% python3 -q
>>> import numpy as np
>>> np.set_printoptions(precision=2, suppress=True, linewidth=160, sign=" ")
>>> def rd(a):
...     return np.round(a, 2) + 0
... 
>>> J = np.loadtxt("m.csv", delimiter=",")
>>> J
array([[ 1.,  0.,  0.,  0.,  0.,  0.,  0.,  0.,  0.],
       [ 7.,  1.,  0.,  0.,  0.,  0.,  0.,  0.,  0.],
       [-1., -3.,  1.,  0.,  0.,  0.,  0.,  0.,  0.],
       [-5., -4.,  8.,  1.,  0.,  0.,  0.,  0.,  0.],
       [-3., -3.,  4.,  7.,  1.,  0.,  0.,  0.,  0.],
       [ 8.,  9., -3.,  7., -5.,  1.,  0.,  0.,  0.],
       [-6.,  9., -2., -8., -8.,  9.,  1.,  0.,  0.],
       [-6., -8., -9., -3.,  8.,  4.,  3.,  1.,  0.],
       [ 9.,  6.,  8., -4.,  1.,  0., -5., -1.,  1.]])
>>> Uu, sv, Vt = np.linalg.svd(J)
>>> rd(sv)
array([ 23.6 ,  19.08,  14.58,  12.11,   5.17,   3.05,   0.95,   0.13,   0.  ])
>>> M2 = Uu[:, :8] @ np.diag(sv[:8]) @ Vt[:8]
>>> rd(np.linalg.norm(J - M2, 2)), rd(sv[8])
(np.float64(0.0), np.float64(0.0))
>>> rd(M2)
array([[ 1.,  0.,  0.,  0.,  0.,  0.,  0.,  0.,  0.],
       [ 7.,  1.,  0.,  0.,  0.,  0.,  0.,  0.,  0.],
       [-1., -3.,  1.,  0.,  0.,  0.,  0.,  0.,  0.],
       [-5., -4.,  8.,  1.,  0.,  0.,  0.,  0.,  0.],
       [-3., -3.,  4.,  7.,  1.,  0.,  0.,  0.,  0.],
       [ 8.,  9., -3.,  7., -5.,  1.,  0.,  0.,  0.],
       [-6.,  9., -2., -8., -8.,  9.,  1.,  0.,  0.],
       [-6., -8., -9., -3.,  8.,  4.,  3.,  1.,  0.],
       [ 9.,  6.,  8., -4.,  1.,  0., -5., -1.,  1.]])
>>> np.linalg.matrix_rank(M2)
np.int64(8)
>>> f = np.array([2, 3, 0, 1, 0, 1, 2, 1, 3])
>>> rng = np.random.default_rng(5863)
>>> K = np.outer(rng.normal(size=39), f) + 0.02 * rng.normal(size=(39, 9))
>>> rd(K)
array([[-0.77, -1.22,  0.01, -0.42,  0.01, -0.4 , -0.79, -0.39, -1.18],
       [-0.46, -0.66, -0.02, -0.22,  0.03, -0.24, -0.48, -0.23, -0.66],
       [ 3.35,  5.06,  0.  ,  1.67,  0.01,  1.67,  3.36,  1.7 ,  5.07],
       [ 0.83,  1.27,  0.02,  0.45, -0.02,  0.42,  0.83,  0.43,  1.29],
       [ 1.2 ,  1.81, -0.02,  0.58,  0.02,  0.59,  1.18,  0.57,  1.77],
       [ 2.67,  3.99,  0.02,  1.35,  0.01,  1.36,  2.66,  1.34,  4.03],
       [-3.6 , -5.42,  0.01, -1.78, -0.04, -1.82, -3.65, -1.8 , -5.45],
       [ 0.48,  0.71, -0.01,  0.24, -0.01,  0.24,  0.5 ,  0.25,  0.72],
       [ 3.31,  5.04, -0.03,  1.66,  0.04,  1.67,  3.34,  1.69,  5.  ],
       [ 0.18,  0.32, -0.02,  0.1 ,  0.03,  0.12,  0.2 ,  0.08,  0.33],
       [ 1.63,  2.48,  0.03,  0.83, -0.01,  0.78,  1.66,  0.83,  2.45],
       [-2.46, -3.73,  0.  , -1.22, -0.01, -1.24, -2.49, -1.24, -3.77],
       [-3.94, -5.92,  0.02, -1.95, -0.03, -1.97, -3.94, -1.97, -5.91],
       [-3.49, -5.26,  0.03, -1.74,  0.  , -1.78, -3.49, -1.75, -5.24],
       [ 1.75,  2.61,  0.  ,  0.89, -0.02,  0.85,  1.77,  0.87,  2.63],
       [-2.42, -3.62, -0.03, -1.24,  0.01, -1.2 , -2.45, -1.2 , -3.65],
       [-1.06, -1.58,  0.02, -0.53, -0.02, -0.54, -1.06, -0.5 , -1.56],
       [-0.21, -0.38,  0.01, -0.09,  0.  , -0.11, -0.19, -0.11, -0.33],
       [ 0.73,  1.1 , -0.02,  0.38, -0.05,  0.38,  0.72,  0.35,  1.09],
       [ 2.53,  3.76,  0.02,  1.28,  0.03,  1.24,  2.56,  1.24,  3.78],
       [-0.04, -0.02, -0.01, -0.04, -0.01, -0.04,  0.  , -0.04, -0.05],
       [ 1.1 ,  1.63, -0.02,  0.58,  0.  ,  0.56,  1.1 ,  0.53,  1.6 ],
       [ 0.19,  0.29, -0.02,  0.09, -0.02,  0.11,  0.21,  0.09,  0.27],
       [ 4.33,  6.49,  0.  ,  2.19, -0.01,  2.17,  4.36,  2.15,  6.52],
       [-1.53, -2.35,  0.  , -0.76,  0.01, -0.78, -1.56, -0.74, -2.29],
       [-1.82, -2.74,  0.01, -0.93,  0.02, -0.92, -1.82, -0.92, -2.77],
       [-1.23, -1.84,  0.03, -0.63, -0.03, -0.63, -1.24, -0.62, -1.88],
       [-0.52, -0.78, -0.04, -0.25, -0.04, -0.25, -0.53, -0.23, -0.76],
       [-0.7 , -1.03,  0.03, -0.34,  0.01, -0.35, -0.68, -0.34, -1.02],
       [-0.17, -0.27, -0.01, -0.1 ,  0.02, -0.12, -0.16, -0.11, -0.25],
       [ 1.04,  1.58, -0.03,  0.52,  0.03,  0.53,  1.02,  0.51,  1.55],
       [-0.74, -1.16, -0.04, -0.39,  0.  , -0.4 , -0.74, -0.39, -1.15],
       [-0.87, -1.24,  0.  , -0.44, -0.01, -0.41, -0.84, -0.43, -1.29],
       [ 1.76,  2.65, -0.04,  0.87,  0.  ,  0.9 ,  1.79,  0.87,  2.69],
       [-2.14, -3.21, -0.02, -1.05, -0.01, -1.07, -2.12, -1.06, -3.18],
       [-0.11, -0.18,  0.01, -0.07,  0.03, -0.06, -0.11, -0.05, -0.18],
       [-3.54, -5.31, -0.03, -1.78,  0.01, -1.76, -3.55, -1.8 , -5.28],
       [-0.17, -0.17,  0.03, -0.07, -0.02, -0.04, -0.12, -0.07, -0.19],
       [ 2.21,  3.35,  0.  ,  1.08, -0.03,  1.1 ,  2.25,  1.09,  3.35]])
>>> vec = np.array([2, 0, 0, 2, 1, 0, 3, 0, 1])
>>> y = K @ vec
>>> rd(np.linalg.solve(K.T @ K, K.T @ y))
array([ 2.,  0.,  0.,  2.,  1.,  0.,  3.,  0.,  1.])
>>> rd(np.linalg.pinv(K) @ K)
array([[ 1.,  0.,  0.,  0.,  0.,  0.,  0.,  0.,  0.],
       [ 0.,  1.,  0.,  0.,  0.,  0.,  0.,  0.,  0.],
       [ 0.,  0.,  1.,  0.,  0.,  0.,  0.,  0.,  0.],
       [ 0.,  0.,  0.,  1.,  0.,  0.,  0.,  0.,  0.],
       [ 0.,  0.,  0.,  0.,  1.,  0.,  0.,  0.,  0.],
       [ 0.,  0.,  0.,  0.,  0.,  1.,  0.,  0.,  0.],
       [ 0.,  0.,  0.,  0.,  0.,  0.,  1.,  0.,  0.],
       [ 0.,  0.,  0.,  0.,  0.,  0.,  0.,  1.,  0.],
       [ 0.,  0.,  0.,  0.,  0.,  0.,  0.,  0.,  1.]])
>>> y = y + 0.02 * rng.normal(size=39)
>>> rd(y)
array([ -5.95,  -3.43,  25.17,   6.31,   8.88,  20.03, -27.18,   3.69,  24.98,   1.51,  12.33, -18.64, -29.53, -26.16,  13.18, -18.3 ,  -7.94,  -1.46,   5.42,
        19.09,  -0.23,   8.28,   1.44,  32.6 , -11.54, -13.69,  -9.36,  -3.89,  -5.1 ,  -1.23,   7.79,  -5.63,  -6.42,  13.31, -15.92,  -0.81, -26.59,  -1.03,
        16.62])
>>> coef, *_ = np.linalg.lstsq(K, y)
>>> coef.round()
array([ 2., -0., -0.,  2.,  1.,  0.,  3.,  0.,  1.])
>>> rd(np.linalg.norm(y - K @ coef))
np.float64(0.11)
>>> basis = K[[6, 7]].astype(float)
>>> for _ in range(6):
...     idx = np.linalg.norm(K[:, None] - basis, axis=-1).argmin(axis=1)
...     basis = np.array([K[idx == j].mean(axis=0) for j in range(2)])
... 
>>> idx
array([ 0,  1,  1,  1,  1,  1,  0,  1,  1,  1,  1,  0,  0,  0,  1,  0,  0,  1,  1,  1,  1,  1,  1,  1,  0,  0,  0,  1,  0,  1,  1,  0,  0,  1,  0,  1,  0,  1,
        1])
>>> np.bincount(idx)
array([ 15,  24])
>>> np.abs(basis[1] - basis[0]).argmax()
np.int64(8)
>>> M2 = np.c_[K[:, :8] @ np.array([[6, 4, 8, 5, 5, 0, 4, 5],
...     [4, 3, 4, 9, 0, 3, 8, 2],
...     [3, 9, 3, 3, 8, 9, 2, 1],
...     [6, 9, 4, 3, 9, 8, 0, 8],
...     [1, 1, 2, 2, 5, 1, 9, 6],
...     [6, 9, 1, 4, 4, 5, 8, 4],
...     [3, 0, 3, 1, 6, 9, 3, 3],
...     [0, 3, 9, 3, 1, 4, 9, 7]]), np.array([8, 2, 7, 7, 7, 0, 8, 8, 0, 5, 1, 2, 1, 0, 2, 7, 4, 0, 4, 3, 6, 7, 9, 8, 8, 2, 5, 1, 6, 5, 7, 0, 6, 9, 4, 6, 2, 8, 2])]
>>> rd(M2)
array([[ -16.76,  -15.21,  -18.99,  -19.59,  -14.24,  -17.57,  -21.81,  -16.34,    8.  ],
       [  -9.64,   -8.78,  -10.98,  -11.07,   -8.34,  -10.29,  -12.38,   -9.25,    2.  ],
       [  70.45,   63.74,   80.77,   82.43,   60.36,   73.95,   92.7 ,   68.91,    7.  ],
       [  17.88,   16.48,   20.38,   20.79,   15.43,   18.91,   23.12,   17.45,    7.  ],
       [  24.93,   22.31,   28.41,   29.27,   21.17,   25.77,   32.86,   24.26,    7.  ],
       [  56.29,   51.28,   64.22,   65.52,   48.44,   59.05,   73.71,   55.04,    0.  ],
       [ -75.8 ,  -68.34,  -86.58,  -88.47,  -65.05,  -79.52,  -99.73,  -74.06,    8.  ],
       [  10.02,    8.99,   11.58,   11.62,    8.64,   10.66,   13.17,    9.89,    8.  ],
       [  69.97,   63.18,   80.17,   81.96,   59.89,   73.39,   92.46,   68.68,    0.  ],
       [   4.23,    3.77,    4.6 ,    4.99,    3.56,    4.34,    5.75,    4.15,    5.  ],
       [  34.42,   31.2 ,   39.6 ,   40.34,   29.69,   36.5 ,   45.12,   33.66,    1.  ],
       [ -51.97,  -46.98,  -59.38,  -60.74,  -44.53,  -54.54,  -68.35,  -50.73,    2.  ],
       [ -82.6 ,  -74.49,  -94.48,  -96.54,  -70.68,  -86.34, -108.62,  -80.76,    1.  ],
       [ -73.47,  -66.41,  -83.85,  -85.81,  -62.65,  -76.74,  -96.43,  -71.67,    0.  ],
       [  36.64,   33.05,   41.95,   42.62,   31.54,   38.55,   47.62,   35.79,    2.  ],
       [ -51.11,  -46.43,  -58.26,  -59.37,  -44.22,  -53.96,  -66.44,  -49.84,    7.  ],
       [ -22.16,  -19.87,  -25.11,  -25.78,  -18.94,  -22.97,  -29.02,  -21.61,    4.  ],
       [  -4.53,   -4.06,   -5.2 ,   -5.65,   -3.5 ,   -4.48,   -6.21,   -4.28,    0.  ],
       [  15.38,   13.86,   17.28,   17.78,   12.85,   15.88,   19.5 ,   14.65,    4.  ],
       [  53.02,   47.9 ,   60.52,   61.6 ,   45.97,   55.86,   69.19,   51.85,    3.  ],
       [  -0.84,   -1.1 ,   -1.05,   -0.84,   -0.85,   -0.82,   -1.11,   -1.06,    6.  ],
       [  23.18,   20.95,   26.23,   26.75,   19.96,   24.2 ,   29.93,   22.64,    7.  ],
       [   4.03,    3.49,    4.47,    4.62,    3.32,    4.21,    5.16,    3.8 ,    9.  ],
       [  91.11,   82.44,  103.91,  106.08,   78.26,   95.63,  118.93,   88.86,    8.  ],
       [ -32.47,  -29.17,  -36.8 ,  -37.98,  -27.59,  -33.94,  -42.42,  -31.32,    8.  ],
       [ -38.35,  -34.75,  -43.81,  -44.72,  -32.77,  -40.15,  -50.13,  -37.47,    2.  ],
       [ -25.97,  -23.41,  -29.62,  -30.17,  -22.35,  -27.13,  -34.14,  -25.6 ,    5.  ],
       [ -10.97,   -9.95,  -12.38,  -12.78,   -9.75,  -11.6 ,  -14.41,  -10.61,    1.  ],
       [ -14.42,  -12.86,  -16.43,  -16.82,  -12.09,  -14.74,  -18.79,  -14.01,    6.  ],
       [  -3.93,   -3.93,   -4.4 ,   -4.53,   -3.31,   -4.18,   -5.08,   -3.8 ,    5.  ],
       [  21.85,   19.61,   24.9 ,   25.6 ,   18.56,   22.57,   28.91,   21.48,    7.  ],
       [ -16.15,  -15.06,  -18.39,  -18.95,  -13.94,  -17.2 ,  -21.26,  -15.75,    0.  ],
       [ -17.85,  -16.19,  -20.56,  -20.65,  -15.52,  -18.64,  -23.28,  -17.68,    6.  ],
       [  36.99,   33.16,   42.11,   43.1 ,   31.52,   38.65,   48.51,   36.06,    9.  ],
       [ -44.84,  -40.66,  -51.24,  -52.43,  -38.42,  -46.88,  -58.89,  -43.68,    4.  ],
       [  -2.43,   -2.16,   -2.6 ,   -2.81,   -1.88,   -2.47,   -2.93,   -2.21,    6.  ],
       [ -74.38,  -67.52,  -85.29,  -86.83,  -64.  ,  -78.33,  -97.51,  -72.78,    2.  ],
       [  -2.67,   -2.2 ,   -3.25,   -3.  ,   -2.32,   -2.38,   -3.37,   -2.82,    8.  ],
       [  46.49,   41.78,   53.  ,   54.32,   39.63,   48.76,   60.77,   45.03,    2.  ]])
>>> np.linalg.matrix_rank(np.c_[K, M2])
np.int64(10)
>>> rd(np.linalg.norm(M2 - K @ np.linalg.lstsq(K, M2)[0], axis=0))
array([  0.  ,   0.  ,   0.  ,   0.  ,   0.  ,   0.  ,   0.  ,   0.  ,  32.11])
>>> np.linalg.matrix_rank(M2)
np.int64(9)
>>> rd(np.linalg.lstsq(K, M2[:, 0])[0])
array([ 6.,  4.,  3.,  6.,  1.,  6.,  3.,  0.,  0.])
>>> mat = np.loadtxt("run6.csv", delimiter=",")
>>> mat
array([[ 0.,  2.,  2.,  3.,  2.,  1.,  3.],
       [ 1.,  2.,  1.,  0.,  0.,  1.,  0.],
       [ 5.,  3.,  2.,  3.,  3.,  3.,  3.],
       [ 1.,  5.,  3.,  2.,  2.,  2.,  2.],
       [ 3.,  4.,  2.,  3.,  5.,  2.,  3.],
       [ 6.,  6.,  3.,  4.,  7.,  5.,  5.],
       [ 2.,  4.,  3.,  4.,  6.,  4.,  5.],
       [ 0.,  2.,  1.,  0.,  2.,  1.,  0.],
       [ 1.,  2.,  0.,  0.,  2.,  1.,  1.],
       [ 4.,  6.,  3.,  4.,  3.,  2.,  4.],
       [ 2.,  2.,  2.,  3.,  3.,  1.,  2.],
       [ 0.,  2.,  1.,  0.,  2.,  1.,  0.],
       [ 1.,  3.,  2.,  1.,  2.,  2.,  1.],
       [ 0.,  1.,  1.,  1.,  2.,  1.,  1.],
       [ 0.,  2.,  1.,  0.,  2.,  1.,  0.],
       [ 0.,  0.,  0.,  0.,  0.,  0.,  0.],
       [ 2.,  3.,  2.,  3.,  4.,  3.,  4.],
       [ 3.,  2.,  0.,  1.,  4.,  3.,  3.],
       [ 2.,  0.,  0.,  1.,  2.,  2.,  2.],
       [ 3.,  2.,  0.,  1.,  4.,  3.,  3.],
       [ 4.,  5.,  2.,  2.,  3.,  2.,  2.],
       [ 0.,  1.,  1.,  2.,  0.,  0.,  2.],
       [ 0.,  1.,  1.,  1.,  2.,  1.,  1.],
       [ 2.,  0.,  0.,  1.,  2.,  2.,  2.],
       [ 4.,  2.,  2.,  4.,  5.,  3.,  4.],
       [ 0.,  0.,  0.,  0.,  0.,  0.,  0.],
       [ 0.,  1.,  1.,  1.,  2.,  1.,  1.],
       [ 3.,  3.,  1.,  2.,  3.,  1.,  2.],
       [ 1.,  2.,  0.,  0.,  2.,  1.,  1.],
       [ 5.,  3.,  2.,  3.,  3.,  3.,  3.],
       [ 1.,  2.,  1.,  0.,  0.,  1.,  0.],
       [ 0.,  1.,  1.,  2.,  0.,  0.,  2.],
       [ 1.,  5.,  3.,  2.,  2.,  2.,  2.],
       [ 2.,  0.,  0.,  1.,  2.,  2.,  2.],
       [ 1.,  4.,  3.,  3.,  2.,  2.,  3.]])
>>> J @ J
array([[   1.,    0.,    0.,    0.,    0.,    0.,    0.,    0.,    0.],
       [  14.,    1.,    0.,    0.,    0.,    0.,    0.,    0.,    0.],
       [ -23.,   -6.,    1.,    0.,    0.,    0.,    0.,    0.,    0.],
       [ -46.,  -32.,   16.,    1.,    0.,    0.,    0.,    0.,    0.],
       [ -66.,  -46.,   64.,   14.,    1.,    0.,    0.,    0.,    0.],
       [  62.,   14.,   30.,  -21.,  -10.,    1.,    0.,    0.,    0.],
       [ 189.,  161., -127.,   -9.,  -61.,   18.,    1.,    0.,    0.],
       [ -54.,   62.,  -28.,   54.,  -28.,   35.,    6.,    1.,    0.],
       [ 105.,  -36.,    7.,   42.,   34.,  -49.,  -13.,   -2.,    1.]])
>>> np.prod(np.diag(J)), rd(np.linalg.det(J))
(np.float64(1.0), np.float64(1.0))
>>> np.linalg.matrix_rank(J - J[0, 0] * np.eye(9))
np.int64(8)
